In [1]: import numpy as np

In [2]: np.set_printoptions(precision=1, suppress=True, linewidth=100)

In [3]: F = np.load("arr.npy")

In [4]: print(F)
[[0 1 1]
 [1 0 1]
 [1 1 0]]

In [5]: print(round(np.linalg.eigvalsh(F).min(), 1))
-1.0

In [6]: O, Rm = np.linalg.qr(F)

In [7]: print(np.round(O.T @ O, 1) + 0)
[[1. 0. 0.]
 [0. 1. 0.]
 [0. 0. 1.]]

In [8]: print(Rm)
[[-1.4 -0.7 -0.7]
 [ 0.   1.2  0.4]
 [ 0.   0.  -1.2]]

In [9]: print(np.round(O @ Rm, 1) + 0)
[[0. 1. 1.]
 [1. 0. 1.]
 [1. 1. 0.]]

In [10]: print(O.shape, Rm.shape)
(3, 3) (3, 3)

In [11]: out = np.linalg.inv(F)

In [12]: print((np.abs(out) > 1e-9).astype(int))
[[1 1 1]
 [1 1 1]
 [1 1 1]]

In [13]: print(np.round(np.linalg.det(F) * np.linalg.det(out), 1))
1.0

In [14]: print(out)
[[-0.5  0.5  0.5]
 [ 0.5 -0.5  0.5]
 [ 0.5  0.5 -0.5]]

In [15]: print(F @ out)
[[1. 0. 0.]
 [0. 1. 0.]
 [0. 0. 1.]]

In [16]: K = np.array([[0.9, -1.5, 0.5, 0.7],
    ...:     [-1.2, -1.4, -2.1, -0.4],
    ...:     [0.7, -0.9, 1.1, 0.0]])

In [17]: Uu, sv = np.linalg.svd(K)
ValueError: too many values to unpack (expected 2)


In [18]: Uu, sv, Vh = np.linalg.svd(K, full_matrices=False)

In [19]: print(sv)
[3.  2.3 0.6]

In [20]: print(np.round(np.sqrt((sv ** 2).sum()), 1), round(np.linalg.norm(K), 1))
3.8 3.8

In [21]: print(np.round(Uu.T @ K @ Vh.T, 1) + 0)
[[3.  0.  0. ]
 [0.  2.3 0. ]
 [0.  0.  0.6]]

In [22]: print(np.abs(Vh[0]))
[0.5 0.2 0.8 0.2]

In [23]: print((sv > 1e-8).sum())
3

In [24]: E = np.load("dump.npy")

In [25]: print(E)
[[ 3 14  0]
 [ 9 11  5]
 [ 0  8  0]
 [ 0 11  0]
 [ 0  5  0]
 [ 0  8  0]
 [ 0 11  0]
 [ 0  5  0]
 [ 6  8  3]
 [ 3 14  0]
 [ 0  8  0]
 [ 0  8  0]]

In [26]: vec = np.array([3, 0, 2])

In [27]: rhs = E @ vec

In [28]: print(rhs)
[ 9 37  0  0  0  0  0  0 24  9  0  0]

In [29]: print(np.round(np.linalg.pinv(E) @ E, 1) + 0)
[[1. 0. 0.]
 [0. 1. 0.]
 [0. 0. 1.]]

In [30]: print(np.round(np.linalg.solve(E.T @ E, E.T @ rhs), 1) + 0)
[3. 0. 2.]

In [31]: rng = np.random.default_rng(56)

In [32]: rhs = rhs + 0.1 * rng.normal(size=12)

In [33]: print(rhs.round(1) + 0)
[ 8.9 37.   0.2  0.1  0.   0.1  0.1  0.2 23.9  9.   0.1 -0.1]

In [34]: c, *_ = np.linalg.lstsq(E, rhs)

In [35]: print(np.round(E.T @ (rhs - E @ c), 1) + 0)
[0. 0. 0.]

In [36]: print(c.round())
[3. 0. 2.]

In [37]: print(c.round(1) + 0)
[2.9 0.  2.1]

In [38]: print(round(np.linalg.norm(rhs - E @ c), 1))
0.3

In [39]: Z = E[[0, 8]].astype(float)

In [40]: for _ in range(7):
    ...:     z = np.linalg.norm(E[:, None] - Z, axis=-1).argmin(axis=1)
    ...:     Z = np.array([E[z == j].mean(axis=0) for j in range(2)])
    ...: 

In [41]: print(z)
[0 1 0 0 1 0 0 1 1 0 0 0]

In [42]: print(np.abs(Z[1] - Z[0]).argmax())
0

In [43]: print(Z[1] - Z[0])
[ 3. -3.  2.]

In [44]: print(Z)
[[ 0.8 10.2  0. ]
 [ 3.8  7.2  2. ]]

In [45]: print(np.bincount(z))
[8 4]

In [46]: out = np.array([[2]])

In [47]: Z = np.array([[1, 2], [1, 2]])

In [48]: J = np.block([[out, np.array([[8, 7]])], [np.zeros((2, 1)), Z]])

In [49]: print(J)
[[2. 8. 7.]
 [0. 1. 2.]
 [0. 1. 2.]]

In [50]: print(np.linalg.cond(J) > 100)
True

In [51]: print(np.argsort(-np.linalg.norm(J, axis=0).round(6), kind="stable")[:3])
[1 2 0]

In [52]: print(np.round(np.linalg.norm(J, 2) / np.linalg.norm(J), 1))
1.0

In [53]: print([round(float(x), 1) for x in np.linalg.svd(J, compute_uv=False)[:3]])
[11.2, 1.3, 0.0]

In [54]: W0 = np.array([[1, -1, 1, -1, 1, -1],
    ...:     [-2, -1, -2, -1, -2, -1],
    ...:     [-2, -1, -2, -1, -2, -1],
    ...:     [1, -1, 1, -1, 1, -1],
    ...:     [-2, -1, -2, -1, -2, -1],
    ...:     [-2, -1, -2, -1, -2, -1]])

In [55]: print(W0 @ np.linalg.pinv(W0) @ W0)
[[ 1. -1.  1. -1.  1. -1.]
 [-2. -1. -2. -1. -2. -1.]
 [-2. -1. -2. -1. -2. -1.]
 [ 1. -1.  1. -1.  1. -1.]
 [-2. -1. -2. -1. -2. -1.]
 [-2. -1. -2. -1. -2. -1.]]

In [56]: print(round(float(np.trace(np.linalg.pinv(W0) @ W0)), 1))
2.0

In [57]: print(np.allclose(W0[:-1].T @ np.linalg.lstsq(W0[:-1].T, W0[-1])[0], W0[-1]))
True
